$ python3 -q
>>> import numpy as np
>>> import numpy.linalg as la
>>> np.set_printoptions(precision=2, suppress=True, linewidth=160, sign=" ")
>>> arr = np.load("a.npy")
>>> arr
array([[ 3.46,  1.84,  2.03,  2.35],
       [-2.77,  1.01,  3.32, -2.31],
       [-3.96, -0.96, -0.03, -2.89],
       [-2.12,  1.43,  3.86, -1.88],
       [ 1.21, -1.87, -4.3 ,  1.25],
       [ 2.85, -0.94, -3.23,  2.36],
       [-3.96, -1.  , -0.11, -2.88],
       [-2.59, -2.25, -3.26, -1.61],
       [ 3.22,  2.  ,  2.46,  2.14],
       [ 3.37,  1.91,  2.2 ,  2.27],
       [-2.7 ,  1.05,  3.39, -2.26],
       [-3.58, -1.74, -1.77, -2.46],
       [-3.84, -0.27,  1.28, -2.92],
       [ 3.7 ,  1.6 ,  1.44,  2.58],
       [-3.72, -0.02,  1.73, -2.86],
       [-1.22, -2.39, -4.19, -0.53],
       [-0.66,  2.06,  4.42, -0.86],
       [-3.85, -0.28,  1.26, -2.92],
       [ 3.95,  0.64, -0.6 ,  2.94],
       [ 2.86, -0.93, -3.22,  2.37],
       [-0.05,  2.22,  4.46, -0.42],
       [ 3.97,  0.81, -0.27,  2.92],
       [-2.08, -2.35, -3.7 , -1.2 ],
       [ 1.85, -1.58, -4.02,  1.7 ],
       [-3.39, -1.89, -2.15, -2.3 ],
       [-3.17,  0.66,  2.83, -2.56],
       [-0.01, -2.24, -4.46,  0.38],
       [-3.79, -1.48, -1.16, -2.67]])
>>> rank = la.matrix_rank(arr)
>>> rank
np.int64(2)
>>> null = la.svd(arr)[2][rank:].T
>>> [int(la.matrix_rank(arr[:, :j + 1])) for j in range(4)]
[1, 2, 2, 2]
>>> null @ null.T
array([[ 0.37, -0.14,  0.03, -0.46],
       [-0.14,  0.77, -0.39, -0.07],
       [ 0.03, -0.39,  0.2 ,  0.09],
       [-0.46, -0.07,  0.09,  0.65]])
>>> la.matrix_rank(arr.T @ arr), la.matrix_rank(arr @ arr.T)
(np.int64(2), np.int64(2))
>>> [int(la.matrix_rank(np.delete(arr, i, axis=0))) for i in range(28)]
[2, 2, 2, 2, 2, 2, 2, 2, 2, 2, 2, 2, 2, 2, 2, 2, 2, 2, 2, 2, 2, 2, 2, 2, 2, 2, 2, 2]
>>> null.shape
(4, 2)
>>> [int(la.matrix_rank(arr[:i])) for i in range(1, len(arr) + 1)]
[1, 2, 2, 2, 2, 2, 2, 2, 2, 2, 2, 2, 2, 2, 2, 2, 2, 2, 2, 2, 2, 2, 2, 2, 2, 2, 2, 2]
>>> labels = arr[:, 2] > np.median(arr[:, 2])
>>> r0 = arr[labels].mean(axis=0) - arr[~labels].mean(axis=0)
>>> np.argsort(-np.abs(r0).round(6), kind="stable")
array([ 2,  1,  3,  0])
>>> r0
array([-0.65,  2.39,  5.08, -0.91])
>>> x0 = np.array([2, 1, 2, 2])
>>> np.sign((arr @ x0).round(6))
array([ 1., -1., -1.,  1., -1.,  1., -1., -1.,  1.,  1., -1., -1., -1.,  1., -1., -1.,  1., -1.,  1.,  1.,  1.,  1., -1., -1., -1., -1., -1., -1.])
>>> arr @ np.eye(4)[1]
array([ 1.84,  1.01, -0.96,  1.43, -1.87, -0.94, -1.  , -2.25,  2.  ,  1.91,  1.05, -1.74, -0.27,  1.6 , -0.02, -2.39,  2.06, -0.28,  0.64, -0.93,  2.22,
        0.81, -2.35, -1.58, -1.89,  0.66, -2.24, -1.48])
>>> U, sig, Vh = la.svd(arr)
>>> sig.round(2) + 0
array([ 20.2 ,  17.09,   0.  ,   0.  ])
>>> A2 = U[:, :2] @ np.diag(sig[:2]) @ Vh[:2]
>>> la.matrix_rank(A2)
np.int64(2)
>>> la.matrix_rank(arr, rtol=0.05)
np.int64(2)
>>> A2
array([[ 3.46,  1.84,  2.03,  2.35],
       [-2.77,  1.01,  3.32, -2.31],
       [-3.96, -0.96, -0.03, -2.89],
       [-2.12,  1.43,  3.86, -1.88],
       [ 1.21, -1.87, -4.3 ,  1.25],
       [ 2.85, -0.94, -3.23,  2.36],
       [-3.96, -1.  , -0.11, -2.88],
       [-2.59, -2.25, -3.26, -1.61],
       [ 3.22,  2.  ,  2.46,  2.14],
       [ 3.37,  1.91,  2.2 ,  2.27],
       [-2.7 ,  1.05,  3.39, -2.26],
       [-3.58, -1.74, -1.77, -2.46],
       [-3.84, -0.27,  1.28, -2.92],
       [ 3.7 ,  1.6 ,  1.44,  2.58],
       [-3.72, -0.02,  1.73, -2.86],
       [-1.22, -2.39, -4.19, -0.53],
       [-0.66,  2.06,  4.42, -0.86],
       [-3.85, -0.28,  1.26, -2.92],
       [ 3.95,  0.64, -0.6 ,  2.94],
       [ 2.86, -0.93, -3.22,  2.37],
       [-0.05,  2.22,  4.46, -0.42],
       [ 3.97,  0.81, -0.27,  2.92],
       [-2.08, -2.35, -3.7 , -1.2 ],
       [ 1.85, -1.58, -4.02,  1.7 ],
       [-3.39, -1.89, -2.15, -2.3 ],
       [-3.17,  0.66,  2.83, -2.56],
       [-0.01, -2.24, -4.46,  0.38],
       [-3.79, -1.48, -1.16, -2.67]])
>>> dist = la.norm(arr[:, None] - arr[None], axis=-1)
>>> np.unravel_index(dist.round(6).argmax(), dist.shape)
(np.int64(9), np.int64(24))
>>> dist.mean(axis=1).argmax()
np.int64(18)
>>> la.norm(arr, axis=1)
array([ 5.,  5.,  5.,  5.,  5.,  5.,  5.,  5.,  5.,  5.,  5.,  5.,  5.,  5.,  5.,  5.,  5.,  5.,  5.,  5.,  5.,  5.,  5.,  5.,  5.,  5.,  5.,  5.])
>>> dist[12].round(6).argsort(kind="stable")[:4]
array([ 12,  17,  14,   2])
>>> (dist + 1e9 * np.eye(28)).round(6).argmin(axis=1)
array([  9,  10,   6,  10,  23,  19,   2,  22,   9,   0,   1,  24,  17,   0,  12,  22,  20,  12,  21,   5,  16,  18,   7,   4,  11,   1,  15,  11])
>>> dist[:5, :5]
array([[ 0.  ,  7.93,  9.73,  7.25,  7.75],
       [ 7.93,  0.  ,  4.1 ,  1.04,  9.73],
       [ 9.73,  4.1 ,  0.  ,  5.02,  7.94],
       [ 7.25,  1.04,  5.02,  0.  ,  9.92],
       [ 7.75,  9.73,  7.94,  9.92,  0.  ]])
>>> r0 = np.array([2, -3, 1])
>>> rng = np.random.default_rng(95211)
>>> M = np.outer(rng.normal(size=27), r0) + 0.3 * rng.normal(size=(27, 3))
>>> M
array([[ -0.02,  -0.69,  -0.38],
       [  1.45,  -2.01,   0.77],
       [ -3.41,   5.16,  -1.77],
       [  3.8 ,  -5.76,   2.37],
       [  0.81,  -1.96,   0.59],
       [ -0.21,   0.99,  -0.4 ],
       [  2.84,  -4.74,   1.46],
       [  2.29,  -4.1 ,   0.64],
       [  2.1 ,  -2.96,   0.79],
       [ -0.12,  -0.83,  -0.01],
       [  1.58,  -1.89,   0.37],
       [  0.68,  -1.66,   0.64],
       [  7.39, -10.91,   3.39],
       [  3.41,  -5.73,   1.79],
       [ -0.31,   0.37,  -0.36],
       [ -0.44,   0.43,   0.27],
       [ -0.67,   1.52,  -0.05],
       [  1.88,  -2.31,   0.6 ],
       [ -1.15,   2.87,  -0.83],
       [ -3.67,   5.37,  -1.57],
       [  0.85,  -0.69,   0.24],
       [ -1.87,   2.98,  -0.65],
       [  1.63,  -2.03,   0.77],
       [ -1.64,   2.45,  -1.12],
       [ -2.23,   3.34,  -0.96],
       [ -1.71,   2.71,  -0.86],
       [ -5.13,   7.35,  -2.86]])
>>> cen = M - M.mean(axis=0)
>>> U, sig, Vh = la.svd(cen, full_matrices=False)
>>> np.abs(Vh[-1])
array([ 0.61,  0.15,  0.78])
>>> np.searchsorted(np.cumsum(sig ** 2) / (sig ** 2).sum(), 0.9) + 1
np.int64(1)
>>> sig
array([ 24.97,   1.54,   1.26])
>>> np.abs(U[:, 0]).argmax()
np.int64(12)
>>> la.matrix_rank(cen)
np.int64(3)
>>> Vh[0] * np.sign(Vh[0, np.abs(Vh[0]).argmax()])
array([-0.53,  0.81, -0.26])
